% python3 -q
>>> import numpy as np
>>> np.set_printoptions(precision=3, suppress=True, linewidth=200)
>>> tidy = lambda a: np.round(a, 3) + 0
>>> X = np.loadtxt("test8.csv", delimiter=",")
>>> X
array([[ 5.605,  9.   ,  0.605,  6.605,  1.602,  3.004],
       [16.441,  9.   , 11.441, 17.441,  4.698, 10.744],
       [ 5.118,  9.   ,  0.118,  6.118,  1.462,  2.655],
       [ 0.055,  9.   , -4.945,  1.055,  0.016, -0.961],
       [10.568,  9.   ,  5.568, 11.568,  3.019,  6.548],
       [ 5.027,  9.   ,  0.027,  6.027,  1.436,  2.591],
       [ 6.14 ,  9.   ,  1.14 ,  7.14 ,  1.754,  3.386],
       [-1.55 ,  9.   , -6.55 , -0.55 , -0.443, -2.107],
       [ 5.317,  9.   ,  0.317,  6.317,  1.519,  2.798],
       [ 6.02 ,  9.   ,  1.02 ,  7.02 ,  1.72 ,  3.3  ],
       [10.607,  9.   ,  5.607, 11.607,  3.031,  6.577],
       [ 5.25 ,  9.   ,  0.25 ,  6.25 ,  1.5  ,  2.75 ],
       [ 6.19 ,  9.   ,  1.19 ,  7.19 ,  1.769,  3.421],
       [16.269,  9.   , 11.269, 17.269,  4.648, 10.62 ],
       [ 2.03 ,  9.   , -2.97 ,  3.03 ,  0.58 ,  0.45 ]])
>>> # looks like rank 4
>>> B = X / np.linalg.norm(X, axis=1, keepdims=True)
>>> C2 = B @ B.T
>>> print(np.argwhere(np.triu(np.abs(C2) > 0.95, 1)))
[[ 0  2]
 [ 0  5]
 [ 0  6]
 [ 0  8]
 [ 0  9]
 [ 0 11]
 [ 0 12]
 [ 1  4]
 [ 1 10]
 [ 1 13]
 [ 2  5]
 [ 2  6]
 [ 2  8]
 [ 2  9]
 [ 2 11]
 [ 2 12]
 [ 3  7]
 [ 4  6]
 [ 4 10]
 [ 4 12]
 [ 4 13]
 [ 5  6]
 [ 5  8]
 [ 5  9]
 [ 5 11]
 [ 5 12]
 [ 6  8]
 [ 6  9]
 [ 6 10]
 [ 6 11]
 [ 6 12]
 [ 8  9]
 [ 8 11]
 [ 8 12]
 [ 9 11]
 [ 9 12]
 [10 12]
 [10 13]
 [11 12]]
>>> tidy(np.linalg.norm(B, axis=1))
array([1., 1., 1., 1., 1., 1., 1., 1., 1., 1., 1., 1., 1., 1., 1.])
>>> left, sig, Vt = np.linalg.svd(X)
>>> np.argmax(sig[:-1] / (sig[1:] + 1e-6)) + 1
np.int64(2)
>>> B = left[:, :2] @ np.diag(sig[:2]) @ Vt[:2]
>>> tidy(np.abs(X - B).max())
np.float64(0.001)
>>> np.linalg.matrix_rank(X, rtol=0.05)
np.int64(2)
>>> print([round(float(x), 3) for x in np.linalg.svd(X, compute_uv=False)[:3]])
[61.782, 22.812, 0.002]
>>> tidy(np.linalg.norm(X, 2) / np.linalg.norm(X))
np.float64(0.938)
>>> np.linalg.matrix_rank(X, rtol=0.1)
np.int64(2)
>>> np.linalg.cond(X) > 100
np.True_
>>> mat = np.loadtxt("x.csv", delimiter=",")
>>> print(mat)
[[ 0.  0.  0.  0.  0.  0.  0.  0.  0.  0.  5. -5.  1.  4.]
 [ 0.  0.  0.  0.  0.  0.  0.  0.  0.  0. -3.  5. -3. -2.]
 [ 0.  0.  0.  0.  0.  0.  0.  0.  0.  0. -4. -3. -5. -4.]
 [ 0.  0.  0.  0.  0.  0.  0.  0.  0.  0.  4.  2. -2.  1.]
 [ 0.  0.  0.  0.  0.  0.  0.  0.  0.  0.  4.  3.  1.  2.]
 [ 0.  0.  0.  0.  0.  0.  0.  0.  0.  0. -2. -2. -3.  1.]
 [ 0.  0.  0.  0.  0.  0.  0.  0.  0.  0. -5.  0. -5.  2.]
 [ 0.  0.  0.  0.  0.  0.  0.  0.  0.  0. -5.  3. -2.  3.]
 [ 0.  0.  0.  0.  0.  0.  0.  0.  0.  0. -1. -1.  4.  2.]
 [ 0.  0.  0.  0.  0.  0.  0.  0.  0.  0.  0. -3. -5. -2.]
 [ 5. -3. -4.  4.  4. -2. -5. -5. -1.  0.  0.  0.  0.  0.]
 [-5.  5. -3.  2.  3. -2.  0.  3. -1. -3.  0.  0.  0.  0.]
 [ 1. -3. -5. -2.  1. -3. -5. -2.  4. -5.  0.  0.  0.  0.]
 [ 4. -2. -4.  1.  2.  1.  2.  3.  2. -2.  0.  0.  0.  0.]]
>>> # rank 8
>>> rank = np.linalg.matrix_rank(mat)
>>> print(rank)
8
>>> N = np.linalg.svd(mat)[2][rank:].T
>>> [int(np.linalg.matrix_rank(mat[:, :j + 1])) for j in range(14)]
[1, 2, 3, 4, 4, 4, 4, 4, 4, 4, 5, 6, 7, 8]
>>> print(np.allclose(mat @ N, 0))
True
